% python3 -q
>>> import numpy as np
>>> np.set_printoptions(precision=2, suppress=True, linewidth=200, legacy="1.25")
>>> rnd = lambda a: np.round(a, 2) + 0
>>> F = np.loadtxt("sample5.csv", delimiter=",")
>>> F
array([[-1., -1.],
       [ 2., -1.],
       [-1., -1.],
       [-2.,  2.],
       [ 1., -1.]])
>>> B = F[0, 0] * F[1:] - np.outer(F[1:, 0], F[0])
>>> B
array([[ 0.,  3.],
       [ 0.,  0.],
       [ 0., -4.],
       [ 0.,  2.]])
>>> np.linalg.matrix_rank(B), np.linalg.matrix_rank(F)
(1, 2)
>>> np.flatnonzero(~B.round(6).any(axis=1))
array([1])
>>> np.linalg.cond(B) > 100
True
>>> np.argsort(-np.linalg.norm(B, axis=0).round(6), kind="stable")[:3]
array([1, 0])
>>> [round(float(x), 2) for x in np.linalg.svd(B, compute_uv=False)[:3]]
[5.39, 0.0]
>>> np.linalg.matrix_rank(B, rtol=0.1)
1
>>> C2 = F.T @ F
>>> np.allclose(C2, C2.T)
True
>>> m1 = np.array([[0, 9, 0, 9, 0, 9],
...     [3, 3, 3, 3, 3, 3],
...     [2, 9, 2, 9, 2, 9],
...     [0, 9, 0, 9, 0, 9],
...     [3, 3, 3, 3, 3, 3],
...     [2, 9, 2, 9, 2, 9]])
>>> f = np.array([0, 1])
>>> np.array([np.convolve(row, f, "same") for row in m1])
array([[0, 0, 9, 0, 9, 0],
       [0, 3, 3, 3, 3, 3],
       [0, 2, 9, 2, 9, 2],
       [0, 0, 9, 0, 9, 0],
       [0, 3, 3, 3, 3, 3],
       [0, 2, 9, 2, 9, 2]])
>>> np.correlate(m1[0], m1[2], "full")
array([  0,  81,  18, 162,  36, 243,  54, 162,  36,  81,  18])
>>> np.convolve(m1[0], f)
array([0, 0, 9, 0, 9, 0, 9])
>>> np.cross(m1[0, :3], m1[2, :3])
array([ 18,   0, -18])
>>> np.linalg.matrix_power(m1, 2)
array([[ 45, 189,  45, 189,  45, 189],
       [ 30, 126,  30, 126,  30, 126],
       [ 55, 231,  55, 231,  55, 231],
       [ 45, 189,  45, 189,  45, 189],
       [ 30, 126,  30, 126,  30, 126],
       [ 55, 231,  55, 231,  55, 231]])
>>> m1.inv()
Traceback (most recent call last):
  File "<python-input-22>", line 1, in <module>
    m1.inv()
    ^^^^^^
AttributeError: 'numpy.ndarray' object has no attribute 'inv'
>>> assert m1 == m1.T
Traceback (most recent call last):
  File "<python-input-23>", line 1, in <module>
    assert m1 == m1.T
           ^^^^^^^^^^
ValueError: The truth value of an array with more than one element is ambiguous. Use a.any() or a.all()
>>> np.allclose(m1 @ m1.T, m1.T @ m1)
False
>>> rnd(np.sort(np.abs(np.linalg.eigvals(m1))))
array([ 0.,  0.,  0.,  0.,  0., 26.])
>>> left, sv, Vh = np.linalg.svd(m1)
>>> rnd(sv)
array([32.45,  7.15,  0.  ,  0.  ,  0.  ,  0.  ])
>>> B = left[:, :2] @ np.diag(sv[:2]) @ Vh[:2]
>>> rnd(np.abs(m1 - B).max())
0.0
>>> np.linalg.matrix_rank(B)
2
>>> rnd(np.linalg.norm(m1 - B, 2)), rnd(sv[2])
(0.0, 0.0)
>>> M = np.loadtxt("out6.csv", delimiter=",")
>>> M
array([[ -8.,  -8.,  -4.],
       [ -8.,   0.,  10.],
       [ -4.,  10., -10.]])
>>> w, evecs = np.linalg.eigvalsh(M)
Traceback (most recent call last):
  File "<python-input-34>", line 1, in <module>
    w, evecs = np.linalg.eigvalsh(M)
    ^^^^^^^^
ValueError: too many values to unpack (expected 2)
>>> w, evecs = np.linalg.eigh(M)
>>> (w > 1e-8).sum(), (w < -1e-8).sum()
(1, 2)
>>> rnd(np.linalg.eigvalsh(M @ M))
array([109.83, 147.99, 266.18])
>>> np.unique(w.round(6) + 0, return_counts=True)[1]
array([1, 1, 1])
>>> rnd(evecs.T @ evecs)
array([[1., 0., 0.],
       [0., 1., 0.],
       [0., 0., 1.]])
>>> blk = np.stack([M, 2 * M, M[::-1]])
>>> np.einsum("bij,cij->bc", blk, blk)
array([[ 524., 1048.,  148.],
       [1048., 2096.,  296.],
       [ 148.,  296.,  524.]])
>>> (blk @ M.T).shape
(3, 3, 3)
>>> np.linalg.matrix_rank(blk)
array([3, 3, 3])
>>> np.linalg.matrix_rank(blk.reshape(3, -1))
2
>>> w1 = np.array([[-3, -3], [3, 5], [2, -3]])
>>> coef = np.array([1, 3])
>>> H = np.maximum(M @ w1 + coef, 0)
>>> rnd((H > 0).mean(axis=0))
array([0.67, 0.33])
>>> np.linalg.matrix_rank(H)
2
>>> C = np.array([[9, 5], [8, 4]])
>>> w1 @ C
array([[-51, -27],
       [ 67,  35],
       [ -6,  -2]])
>>> (H @ C).round(6).argmax(axis=1)
array([0, 0, 0])
>>> W0 = np.load("block16.npy")
>>> W0
array([[ 0,  1, -3, -2, -5, -3],
       [ 0,  0, -2,  1,  2, -3],
       [ 0,  0,  0, -1, -1,  3],
       [ 0,  0,  0,  0,  2,  2],
       [ 0,  0,  0,  0,  0, -3],
       [ 0,  0,  0,  0,  0,  0]])
>>> left, sv, Vh = np.linalg.svd(W0)
>>> evecs = Vh[:(sv > 1e-8).sum()]
>>> rng = np.random.default_rng(7195)
>>> x = W0[5] + 3 * W0[0] + rng.integers(2) * np.eye(6)[4]
>>> x
array([  0.,   3.,  -9.,  -6., -15.,  -9.])
>>> rnd(np.diag(evecs.T @ evecs))
array([0., 1., 1., 1., 1., 1.])
>>> np.linalg.matrix_rank(np.vstack([W0, x]))
5
>>> rnd(np.linalg.norm(x - evecs.T @ evecs @ x))
0.0
>>> B = np.c_[F[:, :1] @ np.array([[-2]]), np.array([2, 3, -2, -2, -2])]
>>> B
array([[ 2.,  2.],
       [-4.,  3.],
       [ 2., -2.],
       [ 4., -2.],
       [-2., -2.]])
>>> rnd(np.linalg.norm(np.linalg.qr(F)[0].T @ B, axis=0) ** 2 / ((B ** 2).sum(axis=0) + 1e-12))
array([1.  , 0.25])
>>> rnd(np.linalg.norm(B - F @ np.linalg.lstsq(F, B)[0], axis=0))
array([0.  , 4.34])
>>> q, evecs = np.linalg.qr(B[:, :1])[0], np.linalg.qr(B[:, 1:])[0]
>>> sv = np.linalg.svd(q.T @ evecs, compute_uv=False)
>>> (sv > 0.9).sum()
0
>>> rnd(sv)
array([0.48])
>>> B = np.array([[-6, 7], [-6, -8], [0, 2]])
>>> X = np.tile(B, (2, 3))
>>> X
array([[-6,  7, -6,  7, -6,  7],
       [-6, -8, -6, -8, -6, -8],
       [ 0,  2,  0,  2,  0,  2],
       [-6,  7, -6,  7, -6,  7],
       [-6, -8, -6, -8, -6, -8],
       [ 0,  2,  0,  2,  0,  2]])
>>> (X + X.T) / 2
array([[-6. ,  0.5, -3. ,  0.5, -6. ,  3.5],
       [ 0.5, -8. , -2. , -0.5, -7. , -3. ],
       [-3. , -2. ,  0. , -2. , -3. ,  1. ],
       [ 0.5, -0.5, -2. ,  7. , -7. ,  4.5],
       [-6. , -7. , -3. , -7. , -6. , -4. ],
       [ 3.5, -3. ,  1. ,  4.5, -4. ,  2. ]])
>>> np.linalg.matrix_power(X, 3)
array([[  132,   -11,   132,   -11,   132,   -11],
       [-1848,   154, -1848,   154, -1848,   154],
       [  264,   -22,   264,   -22,   264,   -22],
       [  132,   -11,   132,   -11,   132,   -11],
       [-1848,   154, -1848,   154, -1848,   154],
       [  264,   -22,   264,   -22,   264,   -22]])
>>> rnd(np.abs(np.linalg.eigvals(X)).max())
11.0
>>> np.allclose(X @ X.T, X.T @ X)
False
>>> (X - X.T) / 2
array([[ 0. ,  6.5, -3. ,  6.5,  0. ,  3.5],
       [-6.5,  0. , -4. , -7.5,  1. , -5. ],
       [ 3. ,  4. ,  0. ,  4. ,  3. ,  1. ],
       [-6.5,  7.5, -4. ,  0. ,  1. ,  2.5],
       [ 0. , -1. , -3. , -1. ,  0. , -4. ],
       [-3.5,  5. , -1. , -2.5,  4. ,  0. ]])
>>> assert X == X.T
Traceback (most recent call last):
  File "<python-input-79>", line 1, in <module>
    assert X == X.T
           ^^^^^^^^
ValueError: The truth value of an array with more than one element is ambiguous. Use a.any() or a.all()
>>> X @ X
array([[-12,   1, -12,   1, -12,   1],
       [168, -14, 168, -14, 168, -14],
       [-24,   2, -24,   2, -24,   2],
       [-12,   1, -12,   1, -12,   1],
       [168, -14, 168, -14, 168, -14],
       [-24,   2, -24,   2, -24,   2]])
>>> rnd(np.sort(np.abs(np.linalg.eigvals(X))))
array([ 0.,  0.,  0.,  0.,  0., 11.])
>>> feats = np.load("m.npy")
>>> feats
array([[27,  9, 23, 24],
       [18, 12, 21,  8],
       [ 0,  3,  3,  0],
       [24, 12, 24, 16],
       [ 0,  0,  0,  0],
       [18,  6, 16, 16],
       [ 3,  0,  1,  8],
       [ 0,  0,  0,  0],
       [ 0,  0,  0,  0],
       [18, 12, 21,  8],
       [ 0,  0,  0,  0],
       [ 3,  3,  6,  0],
       [ 0,  0,  0,  0],
       [ 0,  0,  0,  0],
       [33, 15, 31, 24],
       [ 0,  0,  0,  0],
       [ 9,  3,  9,  8],
       [ 0,  0,  0,  0],
       [ 0,  3,  3,  0],
       [ 9,  9, 14,  0],
       [24, 12, 24, 16],
       [ 0,  0,  0,  0],
       [ 0,  0,  0,  0],
       [ 0,  0,  0,  0],
       [27, 15, 28, 16],
       [24, 12, 24, 16],
       [18,  6, 16, 16],
       [ 0,  0,  0,  0]])
>>> z = feats[:, 1] > np.median(feats[:, 1])
>>> f = feats[z].mean(axis=0) - feats[~z].mean(axis=0)
>>> rnd(f)
array([20.94, 10.2 , 20.71, 13.6 ])
>>> (((feats - feats.mean(axis=0)) @ f > 0) == z).mean()
1.0
>>> B = np.c_[feats[:, :2] @ np.array([[-5, 2], [0, -7]]), np.array([1, 1, 1, -1, 1, 1, -1, -3, 3, 0, -3, 3, 1, 3, -2, 3, 0, 2, -2, 0, 0, 2, 0, -1, 1, 1, -3, -1])]
>>> B
array([[-135,   -9,    1],
       [ -90,  -48,    1],
       [   0,  -21,    1],
       [-120,  -36,   -1],
       [   0,    0,    1],
       [ -90,   -6,    1],
       [ -15,    6,   -1],
       [   0,    0,   -3],
       [   0,    0,    3],
       [ -90,  -48,    0],
       [   0,    0,   -3],
       [ -15,  -15,    3],
       [   0,    0,    1],
       [   0,    0,    3],
       [-165,  -39,   -2],
       [   0,    0,    3],
       [ -45,   -3,    0],
       [   0,    0,    2],
       [   0,  -21,   -2],
       [ -45,  -45,    0],
       [-120,  -36,    0],
       [   0,    0,    2],
       [   0,    0,    0],
       [   0,    0,   -1],
       [-135,  -51,    1],
       [-120,  -36,    1],
       [ -90,   -6,   -3],
       [   0,    0,   -1]])
>>> np.linalg.matrix_rank(B)
3
>>> np.linalg.matrix_rank(np.c_[feats, B])
5
>>> rnd(np.linalg.norm(np.linalg.qr(feats)[0].T @ B, axis=0) ** 2 / ((B ** 2).sum(axis=0) + 1e-12))
array([1.  , 1.  , 0.07])
>>> f = np.array([7, 8, 9])
>>> np.correlate(B[22], B[1], "full")
array([0, 0, 0, 0, 0])
>>> np.polyval(f, B[22])
array([9, 9, 9])
>>> np.array([np.convolve(row, f, "same") for row in B])
array([[-1143, -1280,   -73],
       [-1056, -1187,  -424],
       [ -147,  -161,  -181],
       [-1212, -1375,  -332],
       [    0,     7,     8],
       [ -762,  -851,   -46],
       [  -78,   -94,    46],
       [    0,   -21,   -24],
       [    0,    21,    24],
       [-1056, -1194,  -432],
       [    0,   -21,   -24],
       [ -225,  -234,  -111],
       [    0,     7,     8],
       [    0,    21,    24],
       [-1593, -1811,  -367],
       [    0,    21,    24],
       [ -381,  -429,   -27],
       [    0,    14,    16],
       [ -147,  -182,  -205],
       [ -675,  -765,  -405],
       [-1212, -1368,  -324],
       [    0,    14,    16],
       [    0,     0,     0],
       [    0,    -7,    -8],
       [-1437, -1616,  -451],
       [-1212, -1361,  -316],
       [ -762,  -879,   -78],
       [    0,    -7,    -8]])
>>> feats @ feats
Traceback (most recent call last):
  File "<python-input-97>", line 1, in <module>
    feats @ feats
    ~~~~~~^~~~~~~
ValueError: matmul: Input operand 1 has a mismatch in its core dimension 0, with gufunc signature (n?,k),(k,m?)->(n?,m?) (size 28 is different from 4)
>>> C2 = feats.T @ feats
>>> rnd(np.linalg.svd(feats, compute_uv=False) ** 2)
array([15498.04,   350.85,    10.82,     3.29])
>>> np.allclose(C2, C2.T)
True
>>> rnd(np.linalg.eigvalsh(C2)[::-1])
array([15498.04,   350.85,    10.82,     3.29])
>>> arr = np.load("data.npy")
>>> arr
array([[4., 1., 1., 1., 1., 1.],
       [1., 4., 1., 1., 1., 1.],
       [1., 1., 4., 1., 1., 1.],
       [1., 1., 1., 4., 1., 1.],
       [1., 1., 1., 1., 4., 1.],
       [1., 1., 1., 1., 1., 4.]])
>>> x = np.ones(6)
>>> for _ in range(6):
...     x = arr @ x
...     x /= np.linalg.norm(x)
...     print(round(x @ arr @ x, 2))
... 
9.0
9.0
9.0
9.0
9.0
9.0
>>> rnd(np.linalg.eigvalsh(arr)[-1])
9.0
>>> J = np.array([[0, 1, 1, 1, 0, 0],
...     [1, 0, 1, 0, 0, 0],
...     [1, 1, 0, 0, 0, 1],
...     [1, 0, 0, 0, 1, 1],
...     [0, 0, 0, 1, 0, 0],
...     [0, 0, 1, 1, 0, 0]])
>>> B = np.linalg.inv(J)
>>> rnd(np.linalg.slogdet(J)[0])
-1.0
>>> np.allclose(B, J.T)
False
>>> rnd(np.linalg.inv(B))
array([[0., 1., 1., 1., 0., 0.],
       [1., 0., 1., 0., 0., 0.],
       [1., 1., 0., 0., 0., 1.],
       [1., 0., 0., 0., 1., 1.],
       [0., 0., 0., 1., 0., 0.],
       [0., 0., 1., 1., 0., 0.]])
>>> B
array([[ 0.,  1.,  0.,  0.,  1., -1.],
       [ 1.,  0.,  0.,  0.,  0., -1.],
       [-0., -0., -0., -0., -1.,  1.],
       [ 0.,  0.,  0.,  0.,  1.,  0.],
       [ 1.,  0., -1.,  1.,  0., -1.],
       [-1., -1.,  1.,  0., -1.,  2.]])
>>> rnd(np.linalg.cond(J))
9.72
>>> q, evecs = np.linalg.qr(J[:, :2])[0], np.linalg.qr(J[:, 2:])[0]
>>> sv = np.linalg.svd(q.T @ evecs, compute_uv=False)
>>> rnd(np.linalg.norm(q @ q.T - evecs @ evecs.T, 2))
1.0
>>> rnd(np.degrees(np.arccos(sv.clip(0, 1))))
array([16.05, 46.35])
>>> rnd(sv)
array([0.96, 0.69])
>>> x = np.array([2, 0, 0, 2, 3, 2])
>>> a = np.maximum(J @ x, 0)
>>> np.maximum(J @ x, 0) - np.maximum(-J @ x, 0)
array([2, 2, 4, 7, 2, 2])
>>> J.T @ a
array([13,  6,  6,  6,  7, 11])
>>> rnd(np.tanh(J @ x))
array([0.96, 0.96, 1.  , 1.  , 0.96, 0.96])
>>> np.maximum(J @ (3 * x), 0)
array([ 6,  6, 12, 21,  6,  6])
>>> np.flatnonzero(a > 1e-9)
array([0, 1, 2, 3, 4, 5])
